>>> import numpy as np
>>> import numpy.linalg as la
>>> np.set_printoptions(precision=3, suppress=True, linewidth=120)
>>> J = np.loadtxt("mat.csv", delimiter=",")
>>> print(J)
[[ -7.725 -16.088  -7.802  -4.029 -15.732   7.434  -0.26  -16.275  -4.509  -7.626  28.365   0.043]
 [  7.562  19.81    2.062   9.232   5.906  -3.238   3.352   7.806   8.869   1.859 -12.208   4.253]
 [-11.697   9.708 -22.259  15.8     4.95   -1.888  16.691  -3.284  15.36  -21.874  11.86  -14.537]
 [ 12.409  44.087  -1.779  23.183   8.138  -4.177  10.235  12.071  23.281  -1.823 -15.038   7.871]
 [ -1.994  23.921 -13.637  19.338   3.727  -1.817  14.033   1.81   19.339 -13.751   2.857  -4.129]
 [ -2.577 -14.24   -2.233  -6.248 -17.925   9.134  -4.113 -15.023  -5.347  -2.44   25.044   5.742]
 [-13.964  11.653 -25.836  19.162   3.325  -2.118  20.129  -3.81   18.998 -25.882  15.027 -16.392]
 [ -4.071  -9.688  -0.474  -4.903   4.638  -2.074  -0.892   0.978  -5.018   0.105  -3.126  -6.193]
 [-16.727 -23.912 -11.836  -5.67    6.277  -3.058   4.864  -4.148  -6.329 -12.241   7.043 -19.733]
 [  0.694 -23.386   9.804 -17.166 -14.277   7.073 -12.841  -9.876 -16.721   9.855  11.865   7.804]
 [  8.955  17.788   1.581   8.509 -10.1     5.265  -0.106  -2.867   8.107   2.107   6.714  14.148]
 [-12.685   2.439 -15.342   8.772  18.274  -9.002  14.713   6.631   9.    -15.821  -7.717 -21.822]]
>>> print(np.round(la.norm(J, "nuc"), 3))
259.167
>>> print(la.norm(J, axis=1).argmax())
3
>>> print(la.norm(J, axis=0))
[33.93  71.658 43.549 46.572 37.684 18.719 37.676 29.894 46.173 43.704 49.863 42.132]
>>> print(round(la.norm(J[8] - J[10]), 3))
68.598
>>> print(round(la.norm(J[8], 1), 3), round(float(la.norm(J[8], np.inf)), 3))
121.838 23.912
>>> print(la.norm(J, axis=1))
[42.969 30.098 48.58  61.691 44.066 39.944 57.672 15.348 41.741 45.087 30.412 44.963]
